>>> import numpy as np
>>> import numpy.linalg as la
>>> np.set_printoptions(suppress=True, linewidth=200)
>>> def tidy(a):
...     return np.round(a, 1) + 0
... 
>>> M = np.array([[-16, 0, 8, -18],
...     [0, 0, 0, 0],
...     [8, 0, -4, 9],
...     [16, 0, -8, 18],
...     [24, 0, -12, 27],
...     [-24, 0, 12, -27],
...     [-24, 0, 12, -27],
...     [-24, 0, 12, -27]])
>>> Uu, sigma, vt = la.svd(M)
>>> vecs = vt[:(sigma > 1e-8).sum()]
>>> rng = np.random.default_rng(54414)
>>> x = M[4] + 4 * M[5] + rng.integers(2) * np.eye(4)[3]
>>> x
array([-72.,   0.,  36., -81.])
>>> tidy(np.diag(vecs.T @ vecs))
array([0.4, 0. , 0.1, 0.5])
>>> la.matrix_rank(np.vstack([M, x]))
np.int64(1)
>>> tidy(vecs.T @ vecs)
array([[ 0.4,  0. , -0.2,  0.4],
       [ 0. ,  0. ,  0. ,  0. ],
       [-0.2,  0. ,  0.1, -0.2],
       [ 0.4,  0. , -0.2,  0.5]])
>>> def softmax(z):
...     e = np.exp(z - z.max(axis=-1, keepdims=True))
...     return e / e.sum(axis=-1, keepdims=True)
... 
>>> tidy(softmax(M[1] + 5))
array([0.2, 0.2, 0.2, 0.2])
>>> tidy(softmax(10 * M[1]))
array([0.2, 0.2, 0.2, 0.2])
>>> tidy(softmax(M).sum(axis=1))
array([1., 1., 1., 1., 1., 1., 1., 1.])
>>> tidy(softmax(M[1]))
array([0.2, 0.2, 0.2, 0.2])
>>> scores = M @ M.T / np.sqrt(4)
>>> tidy(softmax(scores + np.triu(np.full(scores.shape, -np.inf), 1)))
array([[1. , 0. , 0. , 0. , 0. , 0. , 0. , 0. ],
       [0.5, 0.5, 0. , 0. , 0. , 0. , 0. , 0. ],
       [0. , 0. , 1. , 0. , 0. , 0. , 0. , 0. ],
       [0. , 0. , 0. , 1. , 0. , 0. , 0. , 0. ],
       [0. , 0. , 0. , 0. , 1. , 0. , 0. , 0. ],
       [0. , 0. , 0. , 0. , 0. , 1. , 0. , 0. ],
       [0. , 0. , 0. , 0. , 0. , 0.5, 0.5, 0. ],
       [0. , 0. , 0. , 0. , 0. , 0.3, 0.3, 0.3]])
>>> tidy(softmax(scores)[1] @ M)
array([-5. ,  0. ,  2.5, -5.6])
>>> tidy(softmax(scores))
array([[0. , 0. , 0. , 0. , 0. , 0.3, 0.3, 0.3],
       [0.1, 0.1, 0.1, 0.1, 0.1, 0.1, 0.1, 0.1],
       [0. , 0. , 0. , 0. , 1. , 0. , 0. , 0. ],
       [0. , 0. , 0. , 0. , 1. , 0. , 0. , 0. ],
       [0. , 0. , 0. , 0. , 1. , 0. , 0. , 0. ],
       [0. , 0. , 0. , 0. , 0. , 0.3, 0.3, 0.3],
       [0. , 0. , 0. , 0. , 0. , 0.3, 0.3, 0.3],
       [0. , 0. , 0. , 0. , 0. , 0.3, 0.3, 0.3]])
>>> f = np.array([2, 2])
>>> np.polyval(f, M[0])
array([-30,   2,  18, -34])
>>> X = np.load("mat.npy")
>>> X
array([[0., 1., 1., 1., 1., 1., 1., 1.],
       [1., 0., 1., 1., 1., 1., 1., 1.],
       [1., 1., 0., 1., 1., 1., 1., 1.],
       [1., 1., 1., 0., 1., 1., 1., 1.],
       [1., 1., 1., 1., 0., 1., 1., 1.],
       [1., 1., 1., 1., 1., 0., 1., 1.],
       [1., 1., 1., 1., 1., 1., 0., 1.],
       [1., 1., 1., 1., 1., 1., 1., 0.]])
>>> np.sort(np.abs(np.fft.fft(X[0]))), tidy(np.sort(la.svd(X, compute_uv=False)))
(array([1., 1., 1., 1., 1., 1., 1., 7.]), array([1., 1., 1., 1., 1., 1., 1., 7.]))
>>> (X @ X)[0]
array([7., 6., 6., 6., 6., 6., 6., 6.])
>>> X @ np.ones(8)
array([7., 7., 7., 7., 7., 7., 7., 7.])
>>> X @ (-1.0) ** np.arange(8)
array([-1.,  1., -1.,  1., -1.,  1., -1.,  1.])
>>> other = M[0, 0] * M[1:] - np.outer(M[1:, 0], M[0])
>>> other
array([[0, 0, 0, 0],
       [0, 0, 0, 0],
       [0, 0, 0, 0],
       [0, 0, 0, 0],
       [0, 0, 0, 0],
       [0, 0, 0, 0],
       [0, 0, 0, 0]])
>>> M[:, 0] / M[0, 0]
array([ 1. , -0. , -0.5, -1. , -1.5,  1.5,  1.5,  1.5])
>>> X @ X
array([[7., 6., 6., 6., 6., 6., 6., 6.],
       [6., 7., 6., 6., 6., 6., 6., 6.],
       [6., 6., 7., 6., 6., 6., 6., 6.],
       [6., 6., 6., 7., 6., 6., 6., 6.],
       [6., 6., 6., 6., 7., 6., 6., 6.],
       [6., 6., 6., 6., 6., 7., 6., 6.],
       [6., 6., 6., 6., 6., 6., 7., 6.],
       [6., 6., 6., 6., 6., 6., 6., 7.]])
>>> X.sum(axis=0)
array([7., 7., 7., 7., 7., 7., 7., 7.])
>>> np.trace(X @ X @ X) // 6
np.float64(56.0)
>>> low = np.diag(X.sum(axis=1)) - X
>>> low @ np.ones(8)
array([0., 0., 0., 0., 0., 0., 0., 0.])
>>> round(la.det(low[1:, 1:]))
262144
>>> (la.eigvalsh(low) < 1e-8).sum()
np.int64(1)
>>> la.matrix_rank(low)
np.int64(7)
>>> ev, vecs = la.eigh(X)
>>> x = np.array([3, 1, 3, 2, 2, 0, 2, 3])
>>> tidy(la.eigvalsh(X[1:, 1:]))
array([-1., -1., -1., -1., -1., -1.,  6.])
>>> (np.sign(vecs[:, -1].round(6)) == np.sign(vecs[0, -1].round(6))).astype(int)
array([1, 1, 1, 1, 1, 1, 1, 1])
>>> tidy(vecs * np.maximum(ev, 0) @ vecs.T)
array([[0.9, 0.9, 0.9, 0.9, 0.9, 0.9, 0.9, 0.9],
       [0.9, 0.9, 0.9, 0.9, 0.9, 0.9, 0.9, 0.9],
       [0.9, 0.9, 0.9, 0.9, 0.9, 0.9, 0.9, 0.9],
       [0.9, 0.9, 0.9, 0.9, 0.9, 0.9, 0.9, 0.9],
       [0.9, 0.9, 0.9, 0.9, 0.9, 0.9, 0.9, 0.9],
       [0.9, 0.9, 0.9, 0.9, 0.9, 0.9, 0.9, 0.9],
       [0.9, 0.9, 0.9, 0.9, 0.9, 0.9, 0.9, 0.9],
       [0.9, 0.9, 0.9, 0.9, 0.9, 0.9, 0.9, 0.9]])
>>> x @ X @ x / (x @ x), tidy(ev[0]), tidy(ev[-1])
(np.float64(5.4), np.float64(-1.0), np.float64(7.0))
